$ python3 -q
>>> import numpy as np
>>> from numpy import linalg as LA
>>> np.set_printoptions(precision=3, suppress=True, linewidth=140)
>>> feats = np.load("block6.npy")
>>> feats
array([[ 2, -3,  1, -1],
       [-3,  2, -3,  1],
       [ 1, -3,  2, -3],
       [-1,  1, -3,  2]])
>>> rng = np.random.default_rng(260812)
>>> labels = rng.permutation(4)
>>> labels
array([2, 1, 3, 0])
>>> M2 = feats[labels][:, labels]
>>> np.trace(M2)
np.int64(8)
>>> np.round(LA.det(M2), 3), round(LA.det(feats[labels]), 3)
(np.float64(5.0), np.float64(5.0))
>>> q = feats.astype(float).copy()
>>> for j in range(4):
...     q[:, j] -= q[:, :j] @ (q[:, :j].T @ q[:, j])
...     q[:, j] /= LA.norm(q[:, j])
... 
>>> np.round(q.T @ q, 3) + 0
array([[1., 0., 0., 0.],
       [0., 1., 0., 0.],
       [0., 0., 1., 0.],
       [0., 0., 0., 1.]])
>>> mat = np.load("data.npy")
>>> mat
array([[-2.684,  0.767, -2.628, -0.177,  1.127],
       [-2.526, -1.004,  2.723,  0.271,  1.061],
       [ 0.631, -3.449, -1.057, -1.049,  1.221],
       [-1.421, -1.197, -0.345, -0.613, -3.472],
       [ 0.   ,  1.038,  0.665, -3.797,  0.246]])
>>> hat = np.triu(np.array([[3, 2, -3, 0, -3],
...     [0, -3, -3, -1, 3],
...     [1, 1, 0, -1, 0],
...     [2, 1, 0, 0, -2],
...     [1, -1, 1, 3, -3]]), 1) + np.eye(5)
>>> M2 = hat @ mat @ LA.inv(hat)
>>> round(float(LA.det(M2)), 3)
1024.0
>>> (mat - mat.T) / 2
array([[ 0.   ,  1.646, -1.63 ,  0.622,  0.563],
       [-1.646,  0.   ,  3.086,  0.734,  0.011],
       [ 1.63 , -3.086,  0.   , -0.352,  0.278],
       [-0.622, -0.734,  0.352,  0.   ,  0.163],
       [-0.563, -0.011, -0.278, -0.163,  0.   ]])
>>> np.allclose(mat @ mat.T, mat.T @ mat)
True
>>> np.round(np.trace(mat), 3)
np.float64(-5.111)
>>> round(float(np.abs(LA.eigvals(mat)).max()), 3)
4.0
>>> np.sort(np.abs(LA.eigvals(mat)))
array([4., 4., 4., 4., 4.])
>>> np.allclose(mat, mat.T)
False
>>> x = np.array([3, 2, 1, 5, 2])
>>> y = mat @ x
>>> y
array([ -7.78 ,  -3.386,  -8.863, -17.009, -15.753])
>>> LA.solve(mat, y + mat[:, 2])
array([3., 2., 2., 5., 2.])
>>> np.round(LA.solve(mat.T, mat[0]), 3) + 0
array([1., 0., 0., 0., 0.])
>>> q, evecs = LA.qr(mat[:, :2])[0], LA.qr(mat[:, 2:])[0]
>>> sigma = LA.svd(q.T @ evecs, compute_uv=False)
>>> (sigma > 0.9).sum()
np.int64(0)
>>> E = np.load("dump.npy")
>>> E
array([[ 0,  1,  2,  1,  2,  0,  2,  2, -2,  1,  0],
       [ 0,  0,  1, -1,  0, -2,  1, -2,  1,  1,  2],
       [ 0,  0,  0,  0, -1,  1,  0,  2,  0,  0,  2],
       [ 0,  0,  0,  0, -2, -2,  1,  0, -1,  0, -1],
       [ 0,  0,  0,  0,  0,  0,  1,  2,  0,  1, -2],
       [ 0,  0,  0,  0,  0,  0,  0, -2,  1, -1,  2],
       [ 0,  0,  0,  0,  0,  0,  0, -1,  1, -2,  2],
       [ 0,  0,  0,  0,  0,  0,  0,  0,  2, -2,  2],
       [ 0,  0,  0,  0,  0,  0,  0,  0,  0,  0,  0],
       [ 0,  0,  0,  0,  0,  0,  0,  0,  0,  0,  0],
       [ 0,  0,  0,  0,  0,  0,  0,  0,  0,  0,  0]])
>>> round(float(np.abs(LA.eigvals(E)).max()), 3)
0.0
>>> (E - E.T) / 2
array([[ 0. ,  0.5,  1. ,  0.5,  1. ,  0. ,  1. ,  1. , -1. ,  0.5,  0. ],
       [-0.5,  0. ,  0.5, -0.5,  0. , -1. ,  0.5, -1. ,  0.5,  0.5,  1. ],
       [-1. , -0.5,  0. ,  0. , -0.5,  0.5,  0. ,  1. ,  0. ,  0. ,  1. ],
       [-0.5,  0.5,  0. ,  0. , -1. , -1. ,  0.5,  0. , -0.5,  0. , -0.5],
       [-1. ,  0. ,  0.5,  1. ,  0. ,  0. ,  0.5,  1. ,  0. ,  0.5, -1. ],
       [ 0. ,  1. , -0.5,  1. ,  0. ,  0. ,  0. , -1. ,  0.5, -0.5,  1. ],
       [-1. , -0.5,  0. , -0.5, -0.5,  0. ,  0. , -0.5,  0.5, -1. ,  1. ],
       [-1. ,  1. , -1. ,  0. , -1. ,  1. ,  0.5,  0. ,  1. , -1. ,  1. ],
       [ 1. , -0.5,  0. ,  0.5,  0. , -0.5, -0.5, -1. ,  0. ,  0. ,  0. ],
       [-0.5, -0.5,  0. ,  0. , -0.5,  0.5,  1. ,  1. ,  0. ,  0. ,  0. ],
       [ 0. , -1. , -1. ,  0.5,  1. , -1. , -1. , -1. ,  0. ,  0. ,  0. ]])
